% ipython --no-banner

In [1]: import numpy as np

In [2]: np.set_printoptions(suppress=True, linewidth=140)

In [3]: data = np.loadtxt("test11.csv", delimiter=",")

In [4]: print(data)
[[  1.4   1.4   0.1   0.4   2.2   1.7  -1.1  -1.5  -0.4]
 [ -1.5  -0.1   2.3   1.2   0.6   0.7  -1.   -0.9  -0.9]
 [  0.4  -2.3   0.6   2.    0.1   0.3   0.4  -1.8  -0.8]
 [  0.3   0.9   0.   -0.3  -0.6  -0.2   1.1  -1.2  -0.2]
 [ -1.   -1.3   0.3   0.3   1.3  -0.4  -0.2   0.2   0.5]
 [  0.3  -1.4  -0.1  -0.5  -0.1   2.1   0.2   0.4  -1.6]
 [ -0.6  -0.6  -1.9  -1.3   1.1   0.    1.6  -0.4   0.5]
 [  2.1   0.9  -1.1  -0.4  -0.6   0.4   0.5   0.9  -1.1]
 [ -1.1  -0.1  -0.8   2.8   0.2   0.1  -0.3  -0.4   0.8]
 [ -0.3  -0.6   1.2   0.3   0.2  -0.6   0.2  -0.9  -0.3]
 [ -1.6   1.5  -0.4  -0.8  -0.2   1.1   0.7   0.9  -0.8]
 [  0.3  -1.3  -1.9   1.5   0.1   1.6   0.5  -0.2  -0.7]
 [ -0.5  -0.3  -1.2  -0.3   1.3  -0.9   1.5   1.8   0.8]
 [ -1.2   0.8   0.3   1.5  -3.2   0.2   1.    1.1   1.5]
 [  0.1   2.1   1.1  -1.2   0.8  -0.7  -0.9  -0.3   2.2]
 [ -0.3  -1.7  -1.4   0.7   1.7  -0.3   0.5  -1.8   2. ]
 [  1.1   0.7  -0.3   0.2  -0.4   0.8   0.    1.1   2. ]
 [ -8.    2.   -8.  -12.   23.   20.    5.   -7.  -12. ]
 [  1.8   1.5   0.3  -1.7  -3.6   0.6   1.3  -0.3  -1.8]
 [ -0.6  -1.   -1.3   1.2  -0.7   1.3   0.4  -0.5  -0.9]
 [  0.5  -0.5  -0.9  -0.9   1.3   0.9  -0.5   0.6   1.2]
 [  0.2  -0.3  -1.6  -0.4   0.9   0.2   1.4   0.3  -0.3]
 [ -0.9  -0.5  -1.3   1.2   0.6   0.5  -1.3  -2.1   3.4]
 [  1.1   0.1  -0.3  -1.2   0.2   1.1   0.    0.2  -0.8]
 [  0.1  -0.7   0.3   0.3   0.1  -1.4   0.1   1.9  -1.8]
 [ -0.7  -0.2   1.9   2.   -0.7   1.5  -0.5   0.1   1.5]
 [  1.2   1.2   0.6   1.2  -0.2  -1.3  -0.3   2.6  -0.2]]

In [5]: A2 = np.c_[data[:, :4] @ np.array([[-1, -1, 1, 1], [2, -2, -1, -1], [2, -2, 2, -1], [1, -1, 2, 0]]), np.array([2, -2, 0, -1, 1, -2, 0, 0, -2, 0, 2, 2, -2, -1, 1, 0, 1, 2, 1, 0, 0, 1, -2, 2, -2, 0, 0])]

In [6]: print(A2.round(2) + 0)
[[  2.   -4.8   1.   -0.1   2. ]
 [  7.1  -4.1   5.6  -3.7  -2. ]
 [ -1.8   1.    7.9   2.1   0. ]
 [  1.2  -1.8  -1.2  -0.6  -1. ]
 [ -0.7   2.7   1.5   0.    1. ]
 [ -3.8   3.2   0.5   1.8  -2. ]
 [ -5.7   6.9  -6.4   1.9   0. ]
 [ -2.9  -1.3  -1.8   2.3   0. ]
 [  2.1   0.1   3.   -0.2  -2. ]
 [  1.8  -1.2   3.3  -0.9   0. ]
 [  3.    0.2  -5.5  -2.7   2. ]
 [ -5.2   4.6   0.8   3.5   2. ]
 [ -2.8   3.8  -3.2   1.   -2. ]
 [  4.9  -2.5   1.6  -2.3  -1. ]
 [  5.1  -5.3  -2.2  -3.1   1. ]
 [ -5.2   5.8   0.    2.8   0. ]
 [ -0.1  -2.1   0.2   0.7   1. ]
 [-16.   32.  -50.   -2.    2. ]
 [  0.1  -3.7  -2.5   0.    1. ]
 [ -2.8   4.    0.2   1.7   0. ]
 [ -4.2   3.2  -2.6   1.9   0. ]
 [ -4.4   4.   -3.5   2.1   1. ]
 [ -1.5   3.3  -0.6   0.9  -2. ]
 [ -2.7   0.5  -2.    1.3   2. ]
 [ -0.6   0.4   2.    0.5  -2. ]
 [  6.1  -4.7   7.3  -2.4   0. ]
 [  3.6  -6.    3.6  -0.6   0. ]]

In [7]: print(np.linalg.matrix_rank(A2))
5

In [8]: print(np.linalg.matrix_rank(np.c_[data, A2]))
10

In [9]: print(np.round(np.linalg.norm(A2 - data @ np.linalg.lstsq(data, A2)[0], axis=0), 2) + 0)
[0.   0.   0.   0.   5.91]

In [10]: print(np.round(np.linalg.norm(np.linalg.qr(data)[0].T @ A2, axis=0) ** 2 / ((A2 ** 2).sum(axis=0) + 1e-12), 2))
[1.   1.   1.   1.   0.32]
